% python3 -q
>>> import numpy as np
>>> np.set_printoptions(suppress=True, linewidth=200)
>>> rnd = lambda a: np.round(a, 2) + 0
>>> X = np.loadtxt("a.csv", delimiter=",")
>>> print(X)
[[ 8.  5.  5.  5.  8.  5.  0.  5. -6. -9.]
 [ 1.  0.  4. -7. -4. -8.  3. -1.  2. -9.]
 [-6.  4.  6. -3. -7.  6.  3.  7.  9.  9.]
 [ 7. -8.  1.  7.  0. -6.  0. -2. -2. -7.]
 [ 9. -8.  3. -3.  5. -2. -4.  7.  7. -3.]
 [ 7. -5.  7. -5. -2. -1. -5.  0. -5. -4.]
 [ 2.  4. -6. -7.  6. -8. -6.  2.  2. -4.]
 [-7. -8. -1. -2. -4.  3. -1.  0.  7.  2.]
 [-6.  3.  8.  2. -2. -6. -6. -4.  5. -8.]
 [-8.  5. -5. -1.  3.  7. -4.  9. -4.  0.]
 [ 8.  7.  0.  0. -1.  5.  0.  4.  7. -9.]
 [-7.  2. -5.  1.  8. -7.  9.  1. -1.  1.]]
>>> out = np.c_[X[:, :4] @ np.array([[4, 0, 3, 4], [-3, -3, -3, 2], [5, 5, -2, -1], [2, -2, -4, -3]]), np.array([2, 3, -2, 2, -3, -2, -1, -2, -2, 0, -3, -3])]
>>> print(out)
[[ 52.   0. -21.  22.   2.]
 [ 10.  34.  23.  21.   3.]
 [-12.  24. -30. -13.  -2.]
 [ 71.  15.  15. -10.   2.]
 [ 69.  45.  57.  26.  -3.]
 [ 68.  60.  42.  26.  -2.]
 [-48. -28.  34.  43.  -1.]
 [-13.  23.  13. -37.  -2.]
 [ 11.  27. -51. -32.  -2.]
 [-74. -38. -25. -14.   0.]
 [ 11. -21.   3.  46.  -3.]
 [-57. -33. -21. -22.  -3.]]
>>> print(np.linalg.matrix_rank(out))
5
>>> print(rnd(np.linalg.norm(np.linalg.qr(X)[0].T @ out, axis=0) ** 2 / ((out ** 2).sum(axis=0) + 1e-12)))
[1.   1.   1.   1.   0.54]
>>> print(rnd(np.linalg.norm(X, 2)))
31.06
>>> print(rnd(np.linalg.norm(X, axis=1)))
[19.24 15.52 20.05 16.   17.75 14.8  16.28 14.04 17.15 16.91 16.88 16.61]
>>> print(rnd(np.linalg.norm(X[3], 1)), rnd(np.linalg.norm(X[3], np.inf)))
40.0 8.0
>>> P = X @ np.linalg.solve(X.T @ X, X.T)
>>> print(rnd(np.trace(P)))
10.0
>>> print(np.linalg.matrix_rank(np.eye(12) - P))
2
>>> print(rnd(P @ X[:, 9]))
[-9. -9.  9. -7. -3. -4. -4.  2. -8.  0. -9.  1.]
>>> W0 = np.array([[2, 0, 0, 0, 0, 0],
...     [0, 0, 0, 0, 0, 0],
...     [0, 0, 1, 0, 0, 0],
...     [0, 0, 0, 2, 0, 0],
...     [0, 0, 0, 0, 3, 0],
...     [0, 0, 0, 0, 0, 3]])
>>> # 6 groups of indices that never mix
>>> t3 = np.stack([W0, 2 * W0, W0[::-1]])
>>> print(np.linalg.matrix_rank(t3.reshape(3, -1)))
2
>>> print((t3 @ W0.T).shape)
(3, 6, 6)
>>> print(rnd(np.linalg.norm(t3, axis=(1, 2))))
[ 5.2  10.39  5.2 ]
>>> print([int(np.linalg.matrix_rank(np.linalg.matrix_power(W0, p))) for p in range(1, 7)])
[5, 5, 5, 5, 5, 5]
>>> print(np.linalg.matrix_rank(W0 - W0[0, 0] * np.eye(6)))
4
>>> print(rnd(np.sort(np.linalg.eigvals(W0))))
[0. 1. 2. 2. 3. 3.]
>>> print(W0 @ W0)
[[4 0 0 0 0 0]
 [0 0 0 0 0 0]
 [0 0 1 0 0 0]
 [0 0 0 4 0 0]
 [0 0 0 0 9 0]
 [0 0 0 0 0 9]]
>>> W = np.array([[2, 6], [-8, 4], [-8, 6], [7, 0], [-2, 1], [-3, -4]])
>>> beta = np.array([2, 1])
>>> hid = np.maximum(W0 @ W + beta, 0)
>>> print((hid > 0).astype(int))
[[1 1]
 [1 1]
 [0 1]
 [1 1]
 [0 1]
 [0 0]]
>>> print(hid)
[[ 6 13]
 [ 2  1]
 [ 0  7]
 [16  1]
 [ 0  4]
 [ 0  0]]
>>> cent = np.array([[-1, -1], [1, 0]])
>>> print(W @ cent)
[[ 4 -2]
 [12  8]
 [14  8]
 [-7 -7]
 [ 3  2]
 [-1  3]]
>>> print(hid @ cent)
[[  7  -6]
 [ -1  -2]
 [  7   0]
 [-15 -16]
 [  4   0]
 [  0   0]]
>>> print((hid @ cent).round(6).argmax(axis=1))
[0 0 0 0 0 0]
>>> A = np.load("out7.npy")
>>> print(A)
[[ 0  0  0  0  0  0  0  0  0  0]
 [ 0 16 16 28 12 36  8  8  4 16]
 [ 0 16 16 28 12 36  8  8  4 16]
 [ 0 28 28 49 21 63 14 14  7 28]
 [ 0 12 12 21  9 27  6  6  3 12]
 [ 0 36 36 63 27 81 18 18  9 36]
 [ 0  8  8 14  6 18  4  4  2  8]
 [ 0  8  8 14  6 18  4  4  2  8]
 [ 0  4  4  7  3  9  2  2  1  4]
 [ 0 16 16 28 12 36  8  8  4 16]]
>>> rng = np.random.default_rng(4394)
>>> out = A + rng.integers(-2, 3, (10, 1)) @ rng.integers(-2, 3, (1, 10))
>>> print(out)
[[ 2 -2 -2 -1  0  2  2  2 -1 -2]
 [ 0 16 16 28 12 36  8  8  4 16]
 [-2 18 18 29 12 34  6  6  5 18]
 [-4 32 32 51 21 59 10 10  9 32]
 [ 0 12 12 21  9 27  6  6  3 12]
 [ 4 32 32 61 27 85 22 22  7 32]
 [-2 10 10 15  6 16  2  2  3 10]
 [ 2  6  6 13  6 20  6  6  1  6]
 [-2  6  6  8  3  7  0  0  2  6]
 [-4 20 20 30 12 32  4  4  6 20]]
>>> print(np.linalg.matrix_rank(out - A, tol=1e-8))
1
>>> print(out - A)
[[ 2 -2 -2 -1  0  2  2  2 -1 -2]
 [ 0  0  0  0  0  0  0  0  0  0]
 [-2  2  2  1  0 -2 -2 -2  1  2]
 [-4  4  4  2  0 -4 -4 -4  2  4]
 [ 0  0  0  0  0  0  0  0  0  0]
 [ 4 -4 -4 -2  0  4  4  4 -2 -4]
 [-2  2  2  1  0 -2 -2 -2  1  2]
 [ 2 -2 -2 -1  0  2  2  2 -1 -2]
 [-2  2  2  1  0 -2 -2 -2  1  2]
 [-4  4  4  2  0 -4 -4 -4  2  4]]
